% ipython --no-banner

In [1]: import numpy as np

In [2]: from numpy import linalg as LA

In [3]: np.set_printoptions(precision=2, suppress=True, linewidth=200)

In [4]: arr = np.diag(3 * np.array([0, 6, 5, -3, 6])) + np.array([[3, 1, 2, 1, 2],
   ...:     [3, 2, 4, 1, 5],
   ...:     [4, 3, 2, 3, 2],
   ...:     [3, 4, 2, 3, 4],
   ...:     [3, 2, 3, 5, 4]])

In [5]: arr
Out[5]: 
array([[ 3,  1,  2,  1,  2],
       [ 3, 20,  4,  1,  5],
       [ 4,  3, 17,  3,  2],
       [ 3,  4,  2, -6,  4],
       [ 3,  2,  3,  5, 22]])

In [6]: O, r_ = LA.qr(arr)

In [7]: O.shape, r_.shape
Out[7]: ((5, 5), (5, 5))

In [8]: np.round(O.T @ O, 2) + 0
Out[8]: 
array([[1., 0., 0., 0., 0.],
       [0., 1., 0., 0., 0.],
       [0., 0., 1., 0., 0.],
       [0., 0., 0., 1., 0.],
       [0., 0., 0., 0., 1.]])

In [9]: np.allclose(r_.T @ r_, arr.T @ arr)
Out[9]: True

In [10]: O @ r_
Out[10]: 
array([[ 3.,  1.,  2.,  1.,  2.],
       [ 3., 20.,  4.,  1.,  5.],
       [ 4.,  3., 17.,  3.,  2.],
       [ 3.,  4.,  2., -6.,  4.],
       [ 3.,  2.,  3.,  5., 22.]])

In [11]: rng = np.random.default_rng(1226)

In [12]: labels = rng.permutation(5)

In [13]: labels
Out[13]: array([4, 1, 0, 3, 2])

In [14]: out = arr[labels][:, labels]

In [15]: np.sort(np.abs(LA.eigvals(out)))
Out[15]: array([ 2.26,  6.94, 14.92, 17.8 , 27.95])

In [16]: np.trace(out)
Out[16]: np.int64(56)

In [17]: np.allclose(out, arr)
Out[17]: False

In [18]: np.diag(out)
Out[18]: array([22, 20,  3, -6, 17])

In [19]: out
Out[19]: 
array([[22,  2,  3,  5,  3],
       [ 5, 20,  3,  1,  4],
       [ 2,  1,  3,  1,  2],
       [ 4,  4,  3, -6,  2],
       [ 2,  3,  4,  3, 17]])

In [20]: O, vecs = LA.qr(arr[:, :1])[0], LA.qr(arr[:, 1:])[0]

In [21]: sigma = LA.svd(O.T @ vecs, compute_uv=False)

In [22]: np.round(LA.norm(O @ O.T - vecs @ vecs.T, 2), 2)
Out[22]: np.float64(1.0)

In [23]: sigma
Out[23]: array([0.95])

In [24]: np.degrees(np.arccos(sigma.clip(0, 1)))
Out[24]: array([19.06])

In [25]: W0 = np.load("w.npy")

In [26]: W0
Out[26]: 
array([[ -0.52,   0.52,   2.9 ,  -3.78],
       [  1.1 ,   4.99,  -7.56,  -1.97],
       [  1.97,   4.69,  10.71,  -1.6 ],
       [ -0.71,  -2.11,   8.49,  -4.65],
       [ -5.07,  -3.53,  12.77,  -9.76],
       [ -1.27,   3.75,   6.65,  -9.01],
       [  1.02,  -6.71,   1.82,   2.2 ],
       [ -2.35,  -4.39,   3.21,  -0.2 ],
       [  0.98,  -0.93,  -3.42,   3.8 ],
       [ -0.23,   2.4 ,   0.39,  -1.2 ],
       [ -5.52,  -1.35,   6.9 ,  -8.98],
       [ -1.88,   1.06,  11.34,  -2.73],
       [  1.3 ,  -1.26,  -0.09,  -1.58],
       [ -2.2 ,  -4.4 ,   0.66,   0.15],
       [ -3.04,   3.44,  -0.44,  -1.48],
       [  0.79,  -7.79,  -1.46,   1.37],
       [  0.38,  -4.75,  -2.51,   0.83],
       [  2.34,  -8.64,  -3.81,   6.72],
       [ -3.25,   9.71,  16.01, -14.57],
       [ -0.84,  -0.92,   0.38,   2.7 ],
       [  1.82,   1.44,  -3.92,   1.13],
       [  2.59,   4.49,  -7.89,   4.87],
       [  0.67,  -4.68,  -2.25,   2.36],
       [ -0.31,  -7.73,   0.79,   6.82],
       [  3.03,   2.22, -14.23,   8.37],
       [ -0.98,  10.38,   7.53,  -6.09],
       [ -0.93,   4.28,   6.24,  -6.84],
       [ -4.04,  -9.1 ,   3.49,  -3.42],
       [  5.67,  -1.46,  -7.44,   7.17],
       [ -0.05,  -9.39, -10.33,   8.23]])

In [27]: proj = W0 @ LA.solve(W0.T @ W0, W0.T)

In [28]: np.round(LA.eigvalsh(proj), 2) + 0
Out[28]: array([0., 0., 0., 0., 0., 0., 0., 0., 0., 0., 0., 0., 0., 0., 0., 0., 0., 0., 0., 0., 0., 0., 0., 0., 0., 0., 1., 1., 1., 1.])

In [29]: np.allclose(proj @ proj, proj)
Out[29]: True
